% ipython --no-banner

In [1]: import numpy as np

In [2]: import numpy.linalg as la

In [3]: np.set_printoptions(precision=1, suppress=True, linewidth=200)

In [4]: data = np.load("block17.npy")

In [5]: print(data.round(1) + 0)
[[-0.8 -0.3  0.4 -0.2  0.2]
 [ 0.2 -0.3  0.  -0.8 -0.5]
 [-0.4  0.1 -0.9 -0.1  0.1]
 [-0.4  0.5  0.1  0.2 -0.7]
 [ 0.   0.7  0.2 -0.5  0.4]]

In [6]: print(round(float(la.det(2 * data)), 1), np.round(la.det(data), 1))
32.0 1.0

In [7]: print(round(np.einsum("ij,ji->", data, data), 1))
0.7

In [8]: print(np.round(np.kron(np.eye(2, dtype=int), data), 1) + 0)
[[-0.8 -0.3  0.4 -0.2  0.2  0.   0.   0.   0.   0. ]
 [ 0.2 -0.3  0.  -0.8 -0.5  0.   0.   0.   0.   0. ]
 [-0.4  0.1 -0.9 -0.1  0.1  0.   0.   0.   0.   0. ]
 [-0.4  0.5  0.1  0.2 -0.7  0.   0.   0.   0.   0. ]
 [ 0.   0.7  0.2 -0.5  0.4  0.   0.   0.   0.   0. ]
 [ 0.   0.   0.   0.   0.  -0.8 -0.3  0.4 -0.2  0.2]
 [ 0.   0.   0.   0.   0.   0.2 -0.3  0.  -0.8 -0.5]
 [ 0.   0.   0.   0.   0.  -0.4  0.1 -0.9 -0.1  0.1]
 [ 0.   0.   0.   0.   0.  -0.4  0.5  0.1  0.2 -0.7]
 [ 0.   0.   0.   0.   0.   0.   0.7  0.2 -0.5  0.4]]

In [9]: print(np.poly(data))
[ 1.   1.4  0.6 -0.6 -1.4 -1. ]

In [10]: B = data / np.sqrt((data ** 2).mean(axis=1, keepdims=True))

In [11]: print(np.round(data - data.mean(axis=1, keepdims=True), 1) + 0)
[[-0.7 -0.2  0.5  0.   0.4]
 [ 0.4  0.   0.3 -0.5 -0.2]
 [-0.1  0.3 -0.7  0.1  0.4]
 [-0.3  0.6  0.2  0.2 -0.7]
 [-0.2  0.6  0.  -0.7  0.3]]

In [12]: T = np.stack([data, 2 * data, data[::-1]])

In [13]: print((T @ data.T).shape)
(3, 5, 5)

In [14]: print(la.det(T))
[ 1. 32.  1.]

In [15]: print(la.matrix_rank(T.reshape(3, -1)))
2

In [16]: print(T.shape)
(3, 5, 5)

In [17]: u, v = data[3], data[0]

In [18]: print(round(u @ u, 1))
1.0

In [19]: p = (u @ v) / (u @ u) * u

In [20]: print(la.matrix_rank(np.outer(u, v)))
1

In [21]: print(p.round(1) + 0)
[0. 0. 0. 0. 0.]

In [22]: B = np.array([[2, 1, 1, 1, 2, -2, 1, 3, 2, 2],
    ...:     [3, 2, 2, 3, 1, 2, -1, -1, 1, 3],
    ...:     [3, 2, 0, 3, 2, 2, 1, -3, 0, -3],
    ...:     [-3, -1, 1, 3, 1, -2, -3, 0, 0, 3],
    ...:     [2, 0, 1, -1, 2, 1, -1, 2, 0, 3],
    ...:     [-2, -2, -1, 2, -1, 0, 0, -1, -2, -3],
    ...:     [0, 1, 0, 2, 2, -2, -2, 3, -1, -2],
    ...:     [0, -3, 3, -2, -3, 2, 2, -2, -1, 3],
    ...:     [-1, -3, -1, -3, 1, 0, -3, 2, 1, 0],
    ...:     [-1, 2, 3, 2, 0, 0, -2, 3, -2, -2]])

In [23]: M = np.tril(B)

In [24]: print(M)
[[ 2  0  0  0  0  0  0  0  0  0]
 [ 3  2  0  0  0  0  0  0  0  0]
 [ 3  2  0  0  0  0  0  0  0  0]
 [-3 -1  1  3  0  0  0  0  0  0]
 [ 2  0  1 -1  2  0  0  0  0  0]
 [-2 -2 -1  2 -1  0  0  0  0  0]
 [ 0  1  0  2  2 -2 -2  0  0  0]
 [ 0 -3  3 -2 -3  2  2 -2  0  0]
 [-1 -3 -1 -3  1  0 -3  2  1  0]
 [-1  2  3  2  0  0 -2  3 -2 -2]]

In [25]: print(la.lstsq(M[:-1].T, M[-1])[2])
8

In [26]: print(np.unique(M.round(6), axis=0).shape)
(9, 10)

In [27]: print(round(float(np.trace(la.pinv(M) @ M)), 1))
9.0

In [28]: rng = np.random.default_rng(31)

In [29]: lab = rng.permutation(10)

In [30]: print(lab)
[7 9 4 1 2 6 5 0 3 8]

In [31]: B = M[lab][:, lab]

In [32]: print(np.trace(B))
4

In [33]: print(np.sort(np.abs(la.eigvals(B))))
[0. 0. 1. 2. 2. 2. 2. 2. 2. 3.]

In [34]: left, sig, Vh = la.svd(M)

In [35]: V = Vh[:(sig > 1e-8).sum()]

In [36]: vec = M[5] + -2 * M[9] + rng.integers(2) * np.eye(10)[0]

In [37]: print(vec)
[ 0. -6. -7. -2. -1.  0.  4. -6.  4.  4.]

In [38]: print(np.diag(V.T @ V))
[1.  1.  1.  1.  1.  1.  1.  1.  0.7 0.4]

In [39]: print(np.round(V.T @ V, 1) + 0)
[[ 1.   0.   0.   0.   0.   0.   0.   0.   0.   0. ]
 [ 0.   1.   0.   0.   0.   0.   0.   0.   0.   0. ]
 [ 0.   0.   1.   0.   0.   0.   0.   0.   0.   0. ]
 [ 0.   0.   0.   1.   0.   0.   0.   0.   0.   0. ]
 [ 0.   0.   0.   0.   1.   0.   0.   0.   0.   0. ]
 [ 0.   0.   0.   0.   0.   1.   0.   0.   0.1 -0.1]
 [ 0.   0.   0.   0.   0.   0.   1.   0.  -0.1  0.1]
 [ 0.   0.   0.   0.   0.   0.   0.   1.   0.   0. ]
 [ 0.   0.   0.   0.   0.   0.1 -0.1  0.   0.7  0.4]
 [ 0.   0.   0.   0.   0.  -0.1  0.1  0.   0.4  0.4]]
